% python3 -q
>>> import numpy as np
>>> from numpy import linalg as LA
>>> np.set_printoptions(suppress=True, linewidth=100)
>>> A = np.loadtxt("sample15.csv", delimiter=",")
>>> A
array([[7., 6., 3., 5.],
       [6., 9., 1., 8.],
       [3., 1., 2., 1.],
       [5., 8., 1., 9.]])
>>> print(LA.lstsq(A[:-1].T, A[-1])[2])
3
>>> np.unique(A.round(6), axis=0).shape
(4, 4)
>>> np.round(A @ LA.pinv(A) @ A, 1)
array([[7., 6., 3., 5.],
       [6., 9., 1., 8.],
       [3., 1., 2., 1.],
       [5., 8., 1., 9.]])
>>> round(float(np.trace(LA.pinv(A) @ A)), 1)
3.0
>>> np.abs(np.diag(LA.qr(A)[1])) > 1e-9
array([ True,  True,  True, False])
>>> w, V = LA.eigh(A)
>>> x = np.array([-2, -4, 3, 0])
>>> print((np.sign(V[:, -1].round(6)) == np.sign(V[0, -1].round(6))).astype(int))
[1 1 1 1]
>>> np.abs(A).sum(axis=1).max(), round(float(np.abs(w).max()), 1)
(np.float64(24.0), 21.6)
>>> np.round(V * np.maximum(w, 0) @ V.T, 1)
array([[7., 6., 3., 5.],
       [6., 9., 1., 8.],
       [3., 1., 2., 1.],
       [5., 8., 1., 9.]])
>>> np.round(LA.eigvalsh(A[1:, 1:]), 1)
array([ 1. ,  1.9, 17.1])
>>> x @ A @ x
np.float64(226.0)
>>> W0 = np.array([[0.0, -0.7, -0.9],
...     [0.6, -0.9, 0.7],
...     [-2.2, -1.7, -0.3],
...     [1.0, -1.5, 0.2]])
>>> W0
array([[ 0. , -0.7, -0.9],
       [ 0.6, -0.9,  0.7],
       [-2.2, -1.7, -0.3],
       [ 1. , -1.5,  0.2]])
>>> np.argsort(-LA.norm(A, axis=0).round(6), kind="stable")[:3]
array([1, 3, 0])
>>> [round(float(x), 1) for x in LA.svd(A, compute_uv=False)[:3]]
[21.6, 4.3, 1.1]
>>> print(LA.matrix_rank(A, rtol=0.1))
2
>>> M2 = np.c_[W0[:, :2] @ np.array([[0, 2], [3, -1]]), np.array([-2, 1, 0, -1])]
>>> M2.round(1)
array([[-2.1,  0.7, -2. ],
       [-2.7,  2.1,  1. ],
       [-5.1, -2.7,  0. ],
       [-4.5,  3.5, -1. ]])
>>> print(np.round(LA.norm(LA.qr(W0)[0].T @ M2, axis=0) ** 2 / ((M2 ** 2).sum(axis=0) + 1e-12), 1))
[1. 1. 1.]
>>> print(LA.matrix_rank(M2))
3
>>> P = W0 @ LA.solve(W0.T @ W0, W0.T)
>>> np.allclose(P @ P, P)
True
>>> LA.matrix_rank(np.eye(4) - P)
np.int64(1)
>>> print(np.round(LA.eigvalsh(P), 1) + 0)
[0. 1. 1. 1.]
>>> mat = np.array([[-1, -1, 10, 2], [-2, 3, 5, 1], [2, 1, -15, -3], [1, -3, 0, 0]])
>>> mat
array([[ -1,  -1,  10,   2],
       [ -2,   3,   5,   1],
       [  2,   1, -15,  -3],
       [  1,  -3,   0,   0]])
>>> P = np.triu(np.array([[2, -1, 1, -5], [5, 0, 2, 3], [-4, -3, -4, 3], [3, 4, -3, -2]]), 1) + np.eye(4)
>>> M2 = P @ mat @ LA.inv(P)
>>> P @ mat - mat @ P
array([[ -1.,  12., -17., -36.],
       [  7.,  -9., -34., -40.],
       [  3.,  -7.,  -4.,  52.],
       [  0.,   1.,   5.,  14.]])
>>> M2
array([[ -2.,  10., -28.,  42.],
       [  5.,   1., -32., 113.],
       [  5.,  -3., -14.,  73.],
       [  1.,  -2.,   3.,   2.]])
>>> print(round(float(LA.det(M2)), 1))
-0.0
>>> np.unique(M2.round(6), axis=0).shape
(4, 4)
>>> np.allclose(M2[:-1].T @ LA.lstsq(M2[:-1].T, M2[-1])[0], M2[-1])
True
>>> round(np.trace(LA.pinv(M2) @ M2), 1)
np.float64(3.0)
>>> np.abs(np.diag(LA.qr(M2)[1])) > 1e-9
array([ True,  True,  True, False])
>>> print(LA.lstsq(M2[:-1].T, M2[-1])[2])
3
>>> F = np.load("arr.npy")
>>> F
array([[ -3,   1,  -3],
       [  0,   0,   0],
       [ 21,  -7,  21],
       [-24,   8, -24]])
>>> rank = LA.matrix_rank(F)
>>> print(rank)
1
>>> null = LA.svd(F)[2][rank:].T
>>> [int(LA.matrix_rank(F[:, :j + 1])) for j in range(3)]
[1, 1, 1]
>>> print(LA.matrix_rank(F.T @ F), LA.matrix_rank(F @ F.T))
1 1
>>> [int(LA.matrix_rank(F[:i])) for i in range(1, len(F) + 1)]
[1, 1, 1, 1]
>>> np.round(F @ null, 1) + 0
array([[0., 0.],
       [0., 0.],
       [0., 0.],
       [0., 0.]])
>>> [int(LA.matrix_rank(np.delete(F, i, axis=0))) for i in range(4)]
[1, 1, 1, 1]
>>> x = np.array([4, 6, 7])
>>> h1 = np.maximum(F @ x, 0)
>>> np.flatnonzero(h1 > 1e-9)
array([2])
>>> F.T @ h1
array([ 3969, -1323,  3969])
>>> h1
array([  0,   0, 189,   0])
>>> print(np.maximum(F @ (3 * x), 0))
[  0   0 567   0]
>>> O, _ = LA.qr(np.array([[-0.4, 0.3], [1.5, 0.7]]))
>>> V, _ = LA.qr(np.array([[0.2, 0.2, 0.9], [-0.6, -0.6, -0.6], [-0.7, 2.4, -0.4]]))
>>> sig = 20 * 0.2 ** np.arange(2)
>>> E = O[:, :2] * sig @ V[:2]
>>> E.round(1)
array([[ 3.6, -3.9, -3.7],
       [-3.4,  3.8, 18.7]])
>>> u, v = E[1], E[0]
>>> round(float(u @ v), 1)
-95.6
>>> p = (u @ v) / (u @ u) * u
>>> p.round(1)
array([ 0.9, -1. , -4.8])
>>> print(round((v - p) @ u, 1))
-0.0
>>> C2 = E.T @ E
>>> np.round(LA.eigvalsh(C2)[::-1], 1) + 0
array([400.,  16.,   0.])
>>> np.round(LA.svd(E, compute_uv=False) ** 2, 1)
array([400.,  16.])
>>> np.round(np.diag(C2), 1)
array([ 24.4,  30. , 361.6])
>>> print((E @ E.T).shape)
(2, 2)
>>> LA.matrix_rank(E)
np.int64(2)
>>> print(np.round(E.mean(axis=0), 1))
[ 0.1 -0.1  7.5]
>>> round(LA.norm(E), 1)
np.float64(20.4)
>>> K = np.loadtxt("block2.csv", delimiter=",")
>>> print(K.round(1))
[[ 0.3 -0.7  0.7]
 [-0.7  0.3  0.7]
 [ 0.7  0.7  0.3]]
>>> O, V = LA.qr(K[:, :2])[0], LA.qr(K[:, 2:])[0]
>>> sig = LA.svd(O.T @ V, compute_uv=False)
>>> print(np.round(LA.norm(O @ O.T - V @ V.T, 2), 1))
1.0
>>> print(np.degrees(np.arccos(sig.clip(0, 1))))
[90.]
>>> x = np.array([-2, 1, 2])
>>> np.round(LA.inv(K), 1)
array([[ 0.3, -0.7,  0.7],
       [-0.7,  0.3,  0.7],
       [ 0.7,  0.7,  0.3]])
>>> np.round(K.T @ (K @ x), 1)
array([-2.,  1.,  2.])
>>> np.round(LA.det(K), 1)
np.float64(-1.0)
>>> print([p for p in range(1, 25) if np.allclose(LA.matrix_power(K, p), np.eye(3))])
[2, 4, 6, 8, 10, 12, 14, 16, 18, 20, 22, 24]
>>> np.round(LA.norm(x), 1), round(LA.norm(K @ x), 1)
(np.float64(3.0), np.float64(3.0))
>>> w, V = LA.eigh(K)
>>> x = np.array([1, -2, -1])
>>> np.round(V * np.maximum(w, 0) @ V.T, 1)
array([[ 0.7, -0.3,  0.3],
       [-0.3,  0.7,  0.3],
       [ 0.3,  0.3,  0.7]])
>>> np.round(V * np.abs(w) @ V.T, 1) + 0
array([[1., 0., 0.],
       [0., 1., 0.],
       [0., 0., 1.]])
>>> np.round(LA.eigvalsh(K[1:, 1:]), 1)
array([-0.3,  1. ])
>>> M2 = np.array([[1, 2, -2], [1, 1, -1]])
>>> W2 = np.kron(M2, K)
>>> LA.matrix_rank(W2)
np.int64(6)
>>> m1 = np.loadtxt("x.csv", delimiter=",")
>>> print(m1)
[[ 2.  1. -2.]
 [-2.  2.  1.]
 [ 1. -2.  2.]]
>>> M2 = m1 / LA.norm(m1, axis=1, keepdims=True)
>>> C2 = M2 @ M2.T
>>> C2.round(1)
array([[ 1. , -0.4, -0.4],
       [-0.4,  1. , -0.4],
       [-0.4, -0.4,  1. ]])
>>> print(np.argwhere(np.triu(np.abs(C2) > 0.95, 1)))
[]
>>> np.round(LA.norm(M2, axis=1), 1)
array([1., 1., 1.])
>>> data = np.loadtxt("case15.csv", delimiter=",")
>>> data
array([[ 1.,  1.,  1.,  1.,  1.,  1.,  1.,  1.],
       [ 1., -1.,  1., -1.,  1., -1.,  1., -1.],
       [ 1., -1.,  1., -1., -1.,  1., -1.,  1.]])
>>> C2 = data.T @ data
>>> LA.matrix_rank(C2)
np.int64(3)
>>> np.allclose(C2, C2.T)
True
>>> np.round(LA.svd(data, compute_uv=False) ** 2, 1)
array([8., 8., 8.])
>>> print((data @ data.T).shape)
(3, 3)
